In [1]: import numpy as np

In [2]: from numpy import linalg as LA

In [3]: np.set_printoptions(precision=2, suppress=True, linewidth=200)

In [4]: def tidy(a):
   ...:     return np.round(a, 2) + 0
   ...: 

In [5]: J = np.load("layer5.npy")

In [6]: J
Out[6]: 
array([[ 1.05, -1.2 , -1.35,  0.15],
       [-0.42,  0.48,  0.54, -0.06],
       [-0.28,  0.32,  0.36, -0.04],
       [-0.7 ,  0.8 ,  0.9 , -0.1 ]])

In [7]: tidy(J @ LA.pinv(J) @ J)
Out[7]: 
array([[ 1.05, -1.2 , -1.35,  0.15],
       [-0.42,  0.48,  0.54, -0.06],
       [-0.28,  0.32,  0.36, -0.04],
       [-0.7 ,  0.8 ,  0.9 , -0.1 ]])

In [8]: np.unique(J.round(6), axis=0).shape
Out[8]: (4, 4)

In [9]: np.abs(np.diag(LA.qr(J)[1])) > 1e-9
Out[9]: array([ True, False, False, False])

In [10]: rng = np.random.default_rng(583962)

In [11]: idx = rng.permutation(4)

In [12]: idx
Out[12]: array([2, 3, 0, 1])

In [13]: out = J[idx][:, idx]

In [14]: np.trace(out)
Out[14]: np.float64(1.79)

In [15]: out
Out[15]: 
array([[ 0.36, -0.04, -0.28,  0.32],
       [ 0.9 , -0.1 , -0.7 ,  0.8 ],
       [-1.35,  0.15,  1.05, -1.2 ],
       [ 0.54, -0.06, -0.42,  0.48]])

In [16]: np.allclose(out, out.T)
Out[16]: False

In [17]: np.trace(out)
Out[17]: np.float64(1.79)

In [18]: assert out == out.T
ValueError: The truth value of an array with more than one element is ambiguous. Use a.any() or a.all()


In [19]: np.allclose(out @ out.T, out.T @ out)
Out[19]: False

In [20]: out.inv()
AttributeError: 'numpy.ndarray' object has no attribute 'inv'


In [21]: tidy((out - out.T) / 2)
Out[21]: 
array([[ 0.  , -0.47,  0.54, -0.11],
       [ 0.47,  0.  , -0.42,  0.43],
       [-0.54,  0.42,  0.  , -0.39],
       [ 0.11, -0.43,  0.39,  0.  ]])

In [22]: tidy(np.sort(np.abs(LA.eigvals(out))))
Out[22]: array([0.  , 0.  , 0.  , 1.79])

In [23]: tidy(LA.det(out))
Out[23]: np.float64(0.0)

In [24]: data = np.loadtxt("dump.csv", delimiter=",")

In [25]: data
Out[25]: 
array([[2., 1., 0.],
       [1., 2., 1.],
       [0., 1., 2.]])

In [26]: out = data / np.sqrt((data ** 2).mean(axis=1, keepdims=True))

In [27]: tidy(data - data.mean(axis=1, keepdims=True))
Out[27]: 
array([[ 1.  ,  0.  , -1.  ],
       [-0.33,  0.67, -0.33],
       [-1.  ,  0.  ,  1.  ]])

In [28]: LA.matrix_rank(data - data.mean(axis=1, keepdims=True))
Out[28]: np.int64(2)

In [29]: LA.matrix_rank(out) == LA.matrix_rank(data)
Out[29]: np.True_

In [30]: X = np.loadtxt("arr.csv", delimiter=",")

In [31]: tidy(X)
Out[31]: 
array([[ 0.82,  0.55,  0.18],
       [ 0.55, -0.64, -0.55],
       [ 0.18, -0.55,  0.82]])

In [32]: T = np.stack([X, -1 * X, X[::-1]])

In [33]: LA.matrix_rank(T)
Out[33]: array([3, 3, 3])

In [34]: (T @ X.T).shape
Out[34]: (3, 3, 3)

In [35]: tidy(T.sum(axis=0))
Out[35]: 
array([[ 0.18, -0.55,  0.82],
       [ 0.55, -0.64, -0.55],
       [ 0.82,  0.55,  0.18]])

In [36]: np.einsum("bij,cij->bc", T, T)
Out[36]: 
array([[ 3., -3.,  1.],
       [-3.,  3., -1.],
       [ 1., -1.,  3.]])

In [37]: tidy(LA.det(T))
Out[37]: array([-1.,  1.,  1.])

In [38]: vec = np.array([0, 2, 1])

In [39]: [p for p in range(1, 25) if np.allclose(LA.matrix_power(X, p), np.eye(3))]
Out[39]: [2, 4, 6, 8, 10, 12, 14, 16, 18, 20, 22, 24]

In [40]: tidy(LA.inv(X))
Out[40]: 
array([[ 0.82,  0.55,  0.18],
       [ 0.55, -0.64, -0.55],
       [ 0.18, -0.55,  0.82]])

In [41]: F = np.load("w.npy")

In [42]: F
Out[42]: 
array([[ 0.06,  1.93,  1.5 ],
       [ 0.06,  2.31, -1.  ],
       [-0.37,  0.3 ,  1.16],
       [ 0.91, -3.71,  0.62],
       [ 0.26,  0.12,  0.17],
       [-0.5 , -0.88, -0.47],
       [-0.93,  5.72,  3.86],
       [ 1.24,  4.95, -0.73],
       [-0.09, -4.66,  0.16],
       [ 0.76, -3.22, -1.28],
       [ 0.37,  2.94, -1.57],
       [ 0.13,  1.52, -0.87],
       [ 1.81, -4.32,  2.07],
       [ 0.19, -0.84, -0.18],
       [-0.24,  2.25, -0.63],
       [-1.09,  1.26,  0.59],
       [ 1.34,  2.94, -0.48],
       [ 0.67, -1.73, -1.06]])

In [43]: proj = F @ LA.solve(F.T @ F, F.T)

In [44]: np.allclose(proj @ proj, proj)
Out[44]: True

In [45]: tidy(LA.eigvalsh(proj))
Out[45]: array([0., 0., 0., 0., 0., 0., 0., 0., 0., 0., 0., 0., 0., 0., 0., 1., 1., 1.])
